$ python3 -q
>>> import numpy as np
>>> np.set_printoptions(precision=3, suppress=True, linewidth=160, sign=" ")
>>> def rnd(a):
...     return np.round(a, 3) + 0
... 
>>> X = np.array([[8, 2, 8, 0, -2, -8, 6],
...     [2, 13, -3, 15, 2, -2, -6],
...     [8, -3, 10, -6, -3, -8, 9],
...     [0, 15, -6, 18, 3, 0, -9],
...     [-2, 2, -3, 3, 1, 2, -3],
...     [-8, -2, -8, 0, 2, 8, -6],
...     [6, -6, 9, -9, -3, -6, 9]])
>>> # symmetric, so the eigenvalues are real
>>> rk = np.linalg.matrix_rank(X)
>>> rk
np.int64(2)
>>> ns = np.linalg.svd(X)[2][rk:].T
>>> [int(np.linalg.matrix_rank(X[:i])) for i in range(1, len(X) + 1)]
[1, 2, 2, 2, 2, 2, 2]
>>> [int(np.linalg.matrix_rank(X[:, :j + 1])) for j in range(7)]
[1, 2, 2, 2, 2, 2, 2]
>>> ns.shape
(7, 5)
>>> np.allclose(X @ ns, 0)
True
>>> np.linalg.lstsq(X[:-1].T, X[-1])[2]
np.int32(2)
>>> try:
...     np.linalg.inv(X)
... except np.linalg.LinAlgError as e:
...     print(repr(e))
... 
LinAlgError('Singular matrix')
>>> np.unique(X.round(6), axis=0).shape
(7, 7)
>>> M2 = X / np.linalg.norm(X, axis=1, keepdims=True)
>>> C2 = M2 @ M2.T
>>> np.argwhere(np.triu(np.abs(C2) > 0.95, 1))
array([[ 0,  5],
       [ 1,  3],
       [ 2,  4],
       [ 2,  6],
       [ 4,  6]])
>>> rnd(C2)
array([[ 1.   , -0.018,  0.895, -0.195, -0.741, -1.   ,  0.741],
       [-0.018,  1.   , -0.462,  0.984,  0.685,  0.018, -0.685],
       [ 0.895, -0.462,  1.   , -0.612, -0.963, -0.895,  0.963],
       [-0.195,  0.984, -0.612,  1.   ,  0.803,  0.195, -0.803],
       [-0.741,  0.685, -0.963,  0.803,  1.   ,  0.741, -1.   ],
       [-1.   ,  0.018, -0.895,  0.195,  0.741,  1.   , -0.741],
       [ 0.741, -0.685,  0.963, -0.803, -1.   , -0.741,  1.   ]])
>>> rnd(np.linalg.norm(M2, axis=1))
array([ 1.,  1.,  1.,  1.,  1.,  1.,  1.])
>>> rnd(C2[0])
array([ 1.   , -0.018,  0.895, -0.195, -0.741, -1.   ,  0.741])
>>> (np.abs(C2) > 0.9).astype(int)
array([[ 1,  0,  0,  0,  0,  1,  0],
       [ 0,  1,  0,  1,  0,  0,  0],
       [ 0,  0,  1,  0,  1,  0,  1],
       [ 0,  1,  0,  1,  0,  0,  0],
       [ 0,  0,  1,  0,  1,  0,  1],
       [ 1,  0,  0,  0,  0,  1,  0],
       [ 0,  0,  1,  0,  1,  0,  1]])
>>> rnd(np.degrees(np.arccos(np.clip(C2[0, 2], -1, 1))))
np.float64(26.473)
